% python3 -q
>>> import numpy as np
>>> import numpy.linalg as la
>>> np.set_printoptions(precision=3, suppress=True, linewidth=120)
>>> m1 = np.load("a.npy")
>>> m1
array([[-0.6  , -1.3  ,  0.6  ,  0.6  ],
       [ 0.   , -0.2  , -0.1  ,  1.9  ],
       [-0.6  , -0.3  ,  0.7  , -0.1  ],
       [ 0.5  , -0.6  ,  0.7  , -0.3  ],
       [-0.539, -0.263,  0.682, -0.105]])
>>> T = np.stack([m1, -3 * m1, m1[::-1]])
>>> (T @ m1.T).shape
(3, 5, 5)
>>> la.matrix_rank(T)
array([4, 4, 4])
>>> T.shape
(3, 5, 4)
>>> np.einsum("bij,cij->bc", T, T)
array([[  9.406, -28.218,   1.933],
       [-28.218,  84.653,  -5.799],
       [  1.933,  -5.799,   9.406]])
>>> r0 = np.array([5, 2])
>>> np.correlate(m1[2], m1[1], "full")
array([-1.14, -0.51,  1.48, -0.2 , -0.13,  0.02,  0.  ])
>>> np.cross(m1[2, :3], m1[1, :3])
array([ 0.17, -0.06,  0.12])
>>> F = np.load("dump.npy")
>>> F
array([[-3.892,  3.22 ,  4.331, -3.504,  1.165],
       [-2.733,  5.401,  7.535,  1.303,  2.768],
       [-2.843,  3.244,  3.331, -5.004,  0.665],
       [-2.794,  2.194,  1.181, -8.228, -0.409],
       [-3.331,  2.422,  2.174, -6.738,  0.087],
       [-2.032,  5.018,  6.068, -0.898,  2.034],
       [-2.269,  3.407,  3.084, -5.373,  0.542],
       [-6.376,  3.422,  7.221,  0.831,  2.61 ],
       [-2.993,  3.219,  3.431, -4.853,  0.716],
       [-5.28 ,  2.292,  3.864, -4.204,  0.932],
       [-5.016,  4.908,  8.832,  3.248,  3.416]])
>>> other = np.c_[m1[:, :2] @ np.array([[1, 2], [2, -3]]), np.array([0, -2, 1, 3, 3])]
>>> other
array([[-3.2  ,  2.7  ,  0.   ],
       [-0.4  ,  0.6  , -2.   ],
       [-1.2  , -0.3  ,  1.   ],
       [-0.7  ,  2.8  ,  3.   ],
       [-1.065, -0.289,  3.   ]])
>>> la.matrix_rank(other)
np.int64(3)
>>> la.norm(la.qr(m1)[0].T @ other, axis=0) ** 2 / ((other ** 2).sum(axis=0) + 1e-12)
array([1.   , 1.   , 0.916])
>>> la.lstsq(F[:-1].T, F[-1])[2]
np.int32(3)
>>> gram = np.cov(F, rowvar=False)
>>> np.argsort(-F.std(axis=0).round(6), kind="stable")
array([3, 2, 0, 4, 1])
>>> np.round(np.corrcoef(F[:, 3], F[:, 1])[0, 1], 3)
np.float64(0.826)
>>> np.polyfit(F[:, 3], F[:, 1], 1)
array([0.253, 4.291])
>>> other = F / la.norm(F, axis=1, keepdims=True)
>>> gram = other @ other.T
>>> np.round(np.degrees(np.arccos(np.clip(gram[2, 4], -1, 1))), 3)
np.float64(16.498)
>>> gram[2]
array([0.96 , 0.607, 1.   , 0.891, 0.959, 0.768, 0.995, 0.647, 0.999, 0.94 , 0.502])
>>> la.norm(other, axis=1)
array([1., 1., 1., 1., 1., 1., 1., 1., 1., 1., 1.])
>>> (np.abs(gram) > 0.9).astype(int)
array([[1, 0, 1, 0, 0, 0, 1, 0, 1, 1, 0],
       [0, 1, 0, 0, 0, 1, 0, 1, 0, 0, 1],
       [1, 0, 1, 0, 1, 0, 1, 0, 1, 1, 0],
       [0, 0, 0, 1, 1, 0, 1, 0, 0, 0, 0],
       [0, 0, 1, 1, 1, 0, 1, 0, 1, 0, 0],
       [0, 1, 0, 0, 0, 1, 0, 0, 0, 0, 0],
       [1, 0, 1, 1, 1, 0, 1, 0, 1, 1, 0],
       [0, 1, 0, 0, 0, 0, 0, 1, 0, 0, 1],
       [1, 0, 1, 0, 1, 0, 1, 0, 1, 1, 0],
       [1, 0, 1, 0, 0, 0, 1, 0, 1, 1, 0],
       [0, 1, 0, 0, 0, 0, 0, 1, 0, 0, 1]])
>>> d = la.norm(F[:, None] - F[None], axis=-1)
>>> (d + 1e9 * np.eye(11)).round(6).argmin(axis=1)
array([ 9,  5,  8,  4,  3,  1,  2, 10,  2,  0,  1])
>>> d.shape
(11, 11)
>>> d[:5, :5]
array([[ 0.   ,  6.484,  2.145,  6.081,  4.151],
       [ 6.484,  0.   ,  8.158, 12.313, 10.48 ],
       [ 2.145,  8.158,  0.   ,  4.156,  2.365],
       [ 6.081, 12.313,  4.156,  0.   ,  1.947],
       [ 4.151, 10.48 ,  2.365,  1.947,  0.   ]])
>>> E = np.load("case0.npy")
>>> E
array([[ -8,   3,  11,  13,   2],
       [  6,  -4,  -8,  10,   3],
       [  8,   1,  -5,   3,   3],
       [-14, -20, -10,   2,  -8]])
>>> # looks like rank 3
>>> T = np.stack([E, 3 * E, E[::-1]])
>>> la.matrix_rank(T)
array([3, 3, 3])
>>> np.einsum("bij,cij->bc", T, T)
array([[ 1464,  4392,   150],
       [ 4392, 13176,   450],
       [  150,   450,  1464]])
>>> la.norm(T, axis=(1, 2))
array([ 38.262, 114.787,  38.262])
>>> J = np.loadtxt("m.csv", delimiter=",")
>>> J
array([[0.368, 0.368, 0.221, 0.221],
       [0.368, 0.368, 0.221, 0.221],
       [0.221, 0.221, 0.132, 0.132],
       [0.221, 0.221, 0.132, 0.132]])
>>> # null space of dimension 3
>>> Uu, sv, vt = la.svd(J)
>>> sv.round(3) + 0
array([1., 0., 0., 0.])
>>> np.argmax(sv[:-1] / (sv[1:] + 1e-6)) + 1
np.int64(1)
>>> other = Uu[:, :1] @ np.diag(sv[:1]) @ vt[:1]
>>> np.round(np.abs(J - other).max(), 3)
np.float64(0.0)
>>> other = J / np.sqrt((J ** 2).mean(axis=1, keepdims=True))
>>> la.norm(other, axis=1)
array([2., 2., 2., 2.])
>>> J - J.mean(axis=1, keepdims=True)
array([[ 0.074,  0.074, -0.074, -0.074],
       [ 0.074,  0.074, -0.074, -0.074],
       [ 0.044,  0.044, -0.044, -0.044],
       [ 0.044,  0.044, -0.044, -0.044]])
>>> la.matrix_rank(J - J.mean(axis=1, keepdims=True))
np.int64(1)
>>> other[0]
array([1.213, 1.213, 0.728, 0.728])
>>> vals, V = la.eigh(J)
>>> x0 = np.array([2, -3, 1, 0])
>>> V * np.maximum(vals, 0) @ V.T
array([[0.368, 0.368, 0.221, 0.221],
       [0.368, 0.368, 0.221, 0.221],
       [0.221, 0.221, 0.132, 0.132],
       [0.221, 0.221, 0.132, 0.132]])
>>> (np.sign(V[:, -1].round(6)) == np.sign(V[0, -1].round(6))).astype(int)
array([1, 1, 1, 1])
>>> round(float(x0 @ J @ x0), 3)
0.059
>>> x0 = np.array([2, 1, 4, 4])
>>> la.eigvalsh(2 * J - np.eye(4))
array([-1., -1., -1.,  1.])
>>> J @ J @ x0
array([2.868, 2.868, 1.721, 1.721])
>>> round((x0 - J @ x0) @ (J @ x0), 3)
np.float64(-0.0)
>>> other = np.array([[2, 4, -4], [1, -2, 4], [-1, 2, 4]])
>>> arr = other - other.T
>>> arr
array([[ 0,  3, -3],
       [-3,  0,  2],
       [ 3, -2,  0]])
>>> T = np.stack([arr, -3 * arr, arr[::-1]])
>>> (T @ arr.T).shape
(3, 3, 3)
>>> T.sum(axis=0)
array([[ 3, -8,  6],
       [ 3,  0, -2],
       [-6,  7, -3]])
>>> np.einsum("bij,cij->bc", T, T)
array([[  44, -132,    1],
       [-132,  396,   -3],
       [   1,   -3,   44]])
>>> np.round(la.det(T), 3) + 0
array([0., 0., 0.])
>>> la.matrix_rank(T)
array([2, 2, 2])
>>> P = np.triu(np.array([[-2, 3, -4], [1, -3, 2], [-1, -3, -3]]), 1) + np.eye(3)
>>> other = P @ arr @ la.inv(P)
>>> round(float(la.det(other)), 3)
0.0
>>> P @ arr - arr @ P
array([[-21.,   8.,   0.],
       [  6.,   5., -12.],
       [  0.,  -9.,  16.]])
>>> other
array([[ -21.,   74., -229.],
       [   3.,  -13.,   40.],
       [   3.,  -11.,   34.]])
>>> np.trace(other), np.trace(arr)
(np.float64(0.0), np.int64(0))
>>> np.abs(np.diag(la.qr(arr)[1])) > 1e-9
array([ True,  True, False])
>>> la.lstsq(arr[:-1].T, arr[-1])[2]
np.int32(2)
>>> other = np.array([[-4, 0, 1], [1, 1, -1], [-2, -3, 2]])
>>> K = np.triu(other, 1)
>>> K
array([[ 0,  0,  1],
       [ 0,  0, -1],
       [ 0,  0,  0]])
>>> Uu, sv, vt = la.svd(K)
>>> V = vt[:(sv > 1e-8).sum()]
>>> rng = np.random.default_rng(50)
>>> x0 = K[2] + -3 * K[1] + rng.integers(2) * np.eye(3)[0]
>>> x0
array([1., 0., 3.])
>>> la.matrix_rank(np.vstack([K, x0]))
np.int64(2)
>>> np.allclose(V.T @ V @ x0, x0)
False
>>> [round(float(x), 3) for x in la.svd(K, compute_uv=False)[:3]]
[1.414, 0.0, 0.0]
>>> la.cond(K) > 100
np.True_
>>> np.argsort(-la.norm(K, axis=0).round(6), kind="stable")[:3]
array([2, 0, 1])
>>> la.matrix_rank(K, rtol=0.1)
np.int64(1)
>>> Uu, sv, vt = la.svd(K)
>>> np.argmax(sv[:-1] / (sv[1:] + 1e-6)) + 1
np.int64(1)
>>> other = Uu[:, :1] @ np.diag(sv[:1]) @ vt[:1]
>>> np.round(la.norm(K - other, 2), 3), sv[1]
(np.float64(0.0), np.float64(0.0))
